% python3 -q
>>> import numpy as np
>>> np.set_printoptions(suppress=True, linewidth=100)
>>> m1 = np.load("test17.npy")
>>> print(m1)
[[ 0.  0.  1.  0.]
 [ 0.  1.  0.  0.]
 [-1.  0.  0.  0.]
 [ 0.  0.  0.  1.]]
>>> hat = np.triu(np.array([[-5, -4, -3, 3], [2, 2, 1, -1], [5, 1, 0, 5], [5, 4, -3, -4]]), 1) + np.eye(4)
>>> other = hat @ m1 @ np.linalg.inv(hat)
>>> print(hat @ m1 - m1 @ hat)
[[ 3. -4.  0. -2.]
 [-1.  0. -1.  0.]
 [ 0. -4. -3.  8.]
 [ 0.  0.  0.  0.]]
>>> print(np.round(np.linalg.det(other), 1))
1.0
>>> print(np.linalg.matrix_rank(other))
4
>>> print(np.trace(other), np.trace(m1))
2.0 2.0
>>> print(other)
[[ 3.  8.  2. -8.]
 [-1. -3.  0. -1.]
 [-1. -4.  1. -1.]
 [ 0.  0.  0.  1.]]
>>> print(np.allclose(m1 @ m1.T, m1.T @ m1))
True
>>> print((m1 + m1.T) / 2)
[[0. 0. 0. 0.]
 [0. 1. 0. 0.]
 [0. 0. 0. 0.]
 [0. 0. 0. 1.]]
>>> print(np.round(np.linalg.matrix_power(m1, 4), 1))
[[1. 0. 0. 0.]
 [0. 1. 0. 0.]
 [0. 0. 1. 0.]
 [0. 0. 0. 1.]]
>>> print(m1 @ m1)
[[-1.  0.  0.  0.]
 [ 0.  1.  0.  0.]
 [ 0.  0. -1.  0.]
 [ 0.  0.  0.  1.]]
>>> print(round(float(np.abs(np.linalg.eigvals(m1)).max()), 1))
1.0
>>> print(np.allclose(m1, m1.T))
False
>>> X = np.array([[0, -3, 3, -1, 0],
...     [3, 0, -3, -1, -2],
...     [-3, 3, 0, -3, -1],
...     [1, 1, 3, 0, 0],
...     [0, 2, 1, 0, 0]])
>>> print(X)
[[ 0 -3  3 -1  0]
 [ 3  0 -3 -1 -2]
 [-3  3  0 -3 -1]
 [ 1  1  3  0  0]
 [ 0  2  1  0  0]]
>>> left, sig, vt = np.linalg.svd(X)
>>> vecs = vt[:(sig > 1e-8).sum()]
>>> rng = np.random.default_rng(6)
>>> vec = X[3] + 2 * X[1] + rng.integers(2) * np.eye(5)[4]
>>> print(vec)
[ 7.  1. -3. -2. -4.]
>>> print(round(np.linalg.norm(vec - vecs.T @ vecs @ vec), 1))
0.0
>>> print(np.allclose(vecs.T @ vecs @ vec, vec))
True
>>> print(np.round(np.diag(vecs.T @ vecs), 1))
[0.9 1.  1.  0.8 0.3]
>>> vec = np.array([3, 2, -3, 3, 2])
>>> print(round(float(np.linalg.det(X)), 1))
-0.0
>>> print(vec @ X @ vec)
0
>>> Q = np.linalg.solve(np.eye(5) - X, np.eye(5) + X)
>>> print(np.round(Q @ Q.T, 1) + 0)
[[1. 0. 0. 0. 0.]
 [0. 1. 0. 0. 0.]
 [0. 0. 1. 0. 0.]
 [0. 0. 0. 1. 0.]
 [0. 0. 0. 0. 1.]]
>>> print(round(np.linalg.eigvals(X).sum().real, 1))
-0.0
>>> print(np.einsum("ii->", X))
0
>>> print(np.round(np.linalg.eigvals(X), 1) + 0)
[0.+5.7j 0.-5.7j 0.+3.2j 0.-3.2j 0.+0.j ]
>>> print(np.round(np.linalg.det(X[::-1]), 1))
-0.0
>>> rk = np.linalg.matrix_rank(X)
>>> print(rk)
4
>>> N = np.linalg.svd(X)[2][rk:].T
>>> print([int(np.linalg.matrix_rank(X[:, :j + 1])) for j in range(5)])
[1, 2, 3, 4, 4]
>>> print(np.round(N[:, 0] / N[np.abs(N[:, 0]).round(6).argmax(), 0], 1))
[ 0.3  0.1 -0.1 -0.6  1. ]
>>> print([int(np.linalg.matrix_rank(X[:i])) for i in range(1, len(X) + 1)])
[1, 2, 3, 4, 4]
>>> print([int(np.linalg.matrix_rank(np.delete(X, i, axis=0))) for i in range(5)])
[4, 4, 4, 4, 4]
>>> feats = np.load("mat.npy")
>>> print(feats.round(1))
[[-0.8  0.1  0.3]
 [ 0.2 -0.2 -0.6]
 [-0.5 -0.6 -0.4]
 [-0.3  0.7 -0.6]]
>>> print(np.round(np.linalg.svd(feats, compute_uv=False), 1))
[1. 1. 1.]
>>> vec = np.array([-2, -1, 1])
>>> h = np.maximum(feats @ vec, 0)
>>> print(np.round(feats.T @ h, 1))
[-2.  -0.6  0.1]
>>> print(np.round(feats * (h > 1e-9)[:, None], 1))
[[-0.8  0.1  0.3]
 [ 0.  -0.  -0. ]
 [-0.5 -0.6 -0.4]
 [-0.   0.  -0. ]]
>>> print(np.round(np.maximum(feats @ (3 * vec), 0), 1))
[5.5 0.  3.6 0. ]
>>> print(h.round(1))
[1.8 0.  1.2 0. ]
>>> data = np.load("out5.npy")
>>> print(data)
[[-1  3  0  0  0  0]
 [ 1 -2  0  0  0  0]
 [ 0  0 -3  0  0  2]
 [ 0  0 -1 -3  0  2]
 [ 0  0  0  0  1  0]
 [ 0  0 -3  2  0 -1]]
>>> vec = np.array([4, 1, 4, 4, 5, 5])
>>> print(data @ vec)
[-1  2 -2 -6  5 -9]
>>> print(np.linalg.norm(data @ vec) <= np.linalg.norm(data, 2) * np.linalg.norm(vec) + 1e-9)
True
>>> print(np.flatnonzero(np.linalg.matrix_power((data != 0) + (data.T != 0) + np.eye(6), 6)[3]))
[2 3 5]
>>> print((data != 0).astype(int))
[[1 1 0 0 0 0]
 [1 1 0 0 0 0]
 [0 0 1 0 0 1]
 [0 0 1 1 0 1]
 [0 0 0 0 1 0]
 [0 0 1 1 0 1]]
>>> print(data @ data)
[[  4  -9   0   0   0   0]
 [ -3   7   0   0   0   0]
 [  0   0   3   4   0  -8]
 [  0   0   0  13   0 -10]
 [  0   0   0   0   1   0]
 [  0   0  10  -8   0  -1]]
>>> print(np.round(np.linalg.norm(data, axis=1), 1))
[3.2 2.2 3.6 3.7 1.  3.7]
>>> print(round(float(np.linalg.norm(data, "nuc")), 1))
15.0
>>> print(np.round(np.linalg.norm(data, axis=0), 1))
[1.4 3.6 4.4 3.6 1.  3. ]
>>> print(np.linalg.norm(data, axis=1).argmax())
3
>>> print(np.round(np.linalg.norm(data[2], 1), 1), np.round(np.linalg.norm(data[2], np.inf), 1))
5.0 3.0
>>> print(np.diff(data, axis=0))
[[ 2 -5  0  0  0  0]
 [-1  2 -3  0  0  2]
 [ 0  0  2 -3  0  0]
 [ 0  0  1  3  1 -2]
 [ 0  0 -3  2 -1 -1]]
>>> print(data.sum(axis=1))
[ 2 -1 -1 -2  1 -2]
>>> print(round(float(np.linalg.norm(data)), 1))
7.5
>>> print(np.linalg.matrix_rank(data))
6
>>> print(np.abs(data).max())
3
>>> print(data - data[0])
[[ 0  0  0  0  0  0]
 [ 2 -5  0  0  0  0]
 [ 1 -3 -3  0  0  2]
 [ 1 -3 -1 -3  0  2]
 [ 1 -3  0  0  1  0]
 [ 1 -3 -3  2  0 -1]]
>>> print(np.round(np.linalg.svd(data, compute_uv=False), 1))
[4.6 4.4 3.9 1.  0.9 0.3]
>>> print(np.count_nonzero(data))
13
